% ipython --no-banner

In [1]: import numpy as np

In [2]: from numpy import linalg as LA

In [3]: np.set_printoptions(precision=3, suppress=True, linewidth=200)

In [4]: tidy = lambda a: np.round(a, 3) + 0

In [5]: feats = np.load("arr.npy")

In [6]: print(feats)
[[2 1 0 0 2]
 [2 2 1 0 0]
 [0 2 2 1 0]
 [0 0 2 2 1]
 [1 0 0 2 2]]

In [7]: rng = np.random.default_rng(33106)

In [8]: other = feats + rng.integers(-2, 3, (5, 3)) @ rng.integers(-2, 3, (3, 5))

In [9]: print(other)
[[-8  3 -1 -6 -4]
 [ 4 10  3  0  6]
 [-8  6  0 -3 -4]
 [ 2  0 -2  6  1]
 [-3  4  2 -2  2]]

In [10]: print(tidy(LA.svd(other - feats, compute_uv=False)))
[18.248 11.151  5.626  0.     0.   ]

In [11]: print(np.abs(other - feats).sum(axis=1))
[25 18 22 10 14]

In [12]: print(other - feats)
[[-10   2  -1  -6  -6]
 [  2   8   2   0   6]
 [ -8   4  -2  -4  -4]
 [  2   0  -4   4   0]
 [ -4   4   2  -4   0]]

In [13]: print(LA.matrix_rank(other - feats, tol=1e-8))
3

In [14]: lab = rng.permutation(5)

In [15]: print(lab)
[0 4 3 2 1]

In [16]: other = feats[lab][:, lab]

In [17]: print(tidy(LA.det(other)), tidy(LA.det(feats[lab])))
25.0 25.0

In [18]: print(other)
[[2 2 0 0 1]
 [1 2 2 0 0]
 [0 1 2 2 0]
 [0 0 1 2 2]
 [2 0 0 1 2]]

In [19]: print(np.trace(other))
10

In [20]: G = feats.T @ feats

In [21]: print(tidy(LA.eigvalsh(G)[::-1]))
[25.     9.472  9.472  0.528  0.528]

In [22]: print(G)
[[9 6 2 2 6]
 [6 9 6 2 2]
 [2 6 9 6 2]
 [2 2 6 9 6]
 [6 2 2 6 9]]

In [23]: print(np.diag(G))
[9 9 9 9 9]

In [24]: data = np.array([[1, 1, 2, 2, -4],
    ...:     [0, 8, -3, 8, 2],
    ...:     [3, -1, -6, -1, 7],
    ...:     [-4, 3, -7, -5, -4]])

In [25]: data[:, 4] = 3 * data[:, 1]

In [26]: print(data)
[[ 1  1  2  2  3]
 [ 0  8 -3  8 24]
 [ 3 -1 -6 -1 -3]
 [-4  3 -7 -5  9]]

In [27]: x = np.array([3, 3, -2, -3, 2])

In [28]: h = np.maximum(data @ x, 0)

In [29]: print(np.maximum(data @ (3 * x), 0))
[  6 162  45 132]

In [30]: print(np.maximum(data @ x, 0) - np.maximum(-data @ x, 0))
[ 2 54 15 44]

In [31]: print(h)
[ 2 54 15 44]

In [32]: print(np.flatnonzero(h > 1e-9))
[0 1 2 3]

In [33]: print(data.T @ h)
[-129  551 -556  201 1653]

In [34]: A = np.load("w.npy")

In [35]: print(A)
[[ 0 -2  2 -1]
 [-1  0 -2  2]
 [ 2 -1  0 -2]
 [-2  2 -1  0]]

In [36]: lab = rng.permutation(4)

In [37]: other = A[:, lab] * rng.choice([-1, 1], 4)

In [38]: print(other)
[[ 2  0 -2 -1]
 [-2  1  0  2]
 [ 0 -2 -1 -2]
 [-1  2  2  0]]

In [39]: left, _, vt = LA.svd(A.T @ other)

In [40]: print(tidy(LA.lstsq(A, other)[0]))
[[ 0. -1.  0.  0.]
 [ 0.  0.  1.  0.]
 [ 1.  0.  0.  0.]
 [ 0.  0.  0.  1.]]

In [41]: M = np.loadtxt("a.csv", delimiter=",")

In [42]: print(M)
[[ 2.1 -1.   2.   3.   1. ]
 [ 0.  -0.9 -3.  -1.  -2. ]
 [-2.   2.   3.1  1.   3. ]
 [ 1.  -3.  -3.  -2.9  1. ]
 [ 2.  -1.   2.   3.   1.1]]

In [43]: other = np.array([[3, -3], [3, -1]])

In [44]: Z = np.kron(other, M)

In [45]: print(Z.shape)
(10, 10)

In [46]: print(LA.matrix_rank(Z))
10

In [47]: q, vecs = LA.qr(M[:, :2])[0], LA.qr(M[:, 2:])[0]

In [48]: sig = LA.svd(q.T @ vecs, compute_uv=False)

In [49]: print(tidy(sig))
[1.    0.871]

In [50]: print(tidy(LA.norm(q @ q.T - vecs @ vecs.T, 2)))
1.0

In [51]: print((sig > 0.9).sum())
1

In [52]: W0 = np.loadtxt("layer4.csv", delimiter=",")

In [53]: print(W0)
[[ 1. -1. -1.]
 [-1. -2.  1.]
 [-2.  2.  2.]]

In [54]: print(tidy(LA.det(W0)))
0.0

In [55]: W0.inv()
Traceback (most recent call last):
  Cell In[55], line 1
    W0.inv()
AttributeError: 'numpy.ndarray' object has no attribute 'inv'


In [56]: assert W0 == W0.T
Traceback (most recent call last):
  Cell In[56], line 1
    assert W0 == W0.T
ValueError: The truth value of an array with more than one element is ambiguous. Use a.any() or a.all()


In [57]: print((W0 - W0.T) / 2)
[[ 0.   0.   0.5]
 [ 0.   0.  -0.5]
 [-0.5  0.5  0. ]]

In [58]: print(np.allclose(W0 @ W0.T, W0.T @ W0))
False

In [59]: print(tidy(np.sort(np.abs(LA.eigvals(W0)))))
[0.    2.541 3.541]

In [60]: r = LA.matrix_rank(W0)

In [61]: print(r)
2

In [62]: N = LA.svd(W0)[2][r:].T

In [63]: print([int(LA.matrix_rank(np.delete(W0, i, axis=0))) for i in range(3)])
[2, 1, 2]

In [64]: print(tidy(N[:, 0] / N[np.abs(N[:, 0]).round(6).argmax(), 0]))
[1. 0. 1.]

In [65]: print(N.shape)
(3, 1)

In [66]: print(tidy(W0 @ N))
[[0.]
 [0.]
 [0.]]

In [67]: print([int(LA.matrix_rank(W0[:, :j + 1])) for j in range(3)])
[1, 2, 2]

In [68]: print(np.einsum("ij,ji->", W0, W0))
19.0

In [69]: print(tidy(LA.eigvals(W0)))
[ 3.541  0.    -2.541]

In [70]: other = W0 / np.sqrt((W0 ** 2).mean(axis=1, keepdims=True))

In [71]: print(LA.matrix_rank(W0 - W0.mean(axis=1, keepdims=True)))
2

In [72]: print(tidy(W0 - W0.mean(axis=1, keepdims=True)))
[[ 1.333 -0.667 -0.667]
 [-0.333 -1.333  1.667]
 [-2.667  1.333  1.333]]

In [73]: F = np.load("m.npy")

In [74]: print(F)
[[ 0 -2 -1]
 [-2 -2  1]
 [-1  1 -4]]

In [75]: q, Rm = LA.qr(F)

In [76]: print(tidy(abs(Rm[0, 0])), tidy(LA.norm(F[:, 0])))
2.236 2.236

In [77]: print(q.shape, Rm.shape)
(3, 3) (3, 3)

In [78]: print(tidy(np.abs(np.diag(Rm))))
[2.236 2.683 3.667]

In [79]: print(tidy(q))
[[ 0.    -0.745  0.667]
 [ 0.894 -0.298 -0.333]
 [ 0.447  0.596  0.667]]

In [80]: lab = rng.permutation(3)

In [81]: other = F[:, lab] * rng.choice([-1, 1], 3)

In [82]: print(other)
[[ 2  0  1]
 [ 2  2 -1]
 [-1  1  4]]

In [83]: left, _, vt = LA.svd(F.T @ other)

In [84]: print(lab)
[1 0 2]

In [85]: print(tidy(LA.lstsq(F, other)[0]))
[[ 0. -1.  0.]
 [-1.  0.  0.]
 [ 0.  0. -1.]]

In [86]: x = np.array([3, -3, 1])

In [87]: rhs = F @ x

In [88]: print(rhs)
[  5   1 -10]

In [89]: print(tidy(LA.solve(F.T, F[0])))
[1. 0. 0.]

In [90]: mat = np.load("block3.npy")

In [91]: print(mat)
[[0 1 0 0 1]
 [1 0 1 1 1]
 [0 1 0 1 1]
 [0 1 1 0 0]
 [1 1 1 0 0]]

In [92]: print(W0 - W0[0])
[[ 0.  0.  0.]
 [-2. -1.  2.]
 [-3.  3.  3.]]

In [93]: W0[3]
Traceback (most recent call last):
  Cell In[93], line 1
    W0[3]
IndexError: index 3 is out of bounds for axis 0 with size 3


In [94]: print(np.count_nonzero(W0))
9

In [95]: print(tidy(LA.svd(W0, compute_uv=False)))
[3.873 2.449 0.   ]

In [96]: print(np.unravel_index(np.abs(W0).argmax(), W0.shape))
(np.int64(1), np.int64(1))

In [97]: print(LA.matrix_rank(W0))
2

In [98]: print(W0.sum(axis=0))
[-2. -1.  2.]

In [99]: print(W0.sum(axis=1))
[-1. -2.  2.]

In [100]: ev, vecs = LA.eigh(mat)

In [101]: x = np.array([-9, 3, 1, 4, 8])

In [102]: print(tidy(LA.eigvalsh(mat[1:, 1:])))
[-1.562 -1.     0.     2.562]

In [103]: print((np.sign(vecs[:, -1].round(6)) == np.sign(vecs[0, -1].round(6))).astype(int))
[1 1 1 1 1]

In [104]: other = LA.inv(mat)

In [105]: print(other)
[[ 0.   0.   0.  -1.   1. ]
 [ 0.  -0.5  0.5  0.   0.5]
 [ 0.   0.5 -0.5  1.  -0.5]
 [-1.   0.   1.   0.   0. ]
 [ 1.   0.5 -0.5 -0.  -0.5]]

In [106]: print(tidy(LA.cond(mat)))
6.346

In [107]: print((np.abs(other) > 1e-9).astype(int))
[[0 0 0 1 1]
 [0 1 1 0 1]
 [0 1 1 1 1]
 [1 0 1 0 0]
 [1 1 1 0 1]]

In [108]: print(np.allclose(other, mat.T))
False
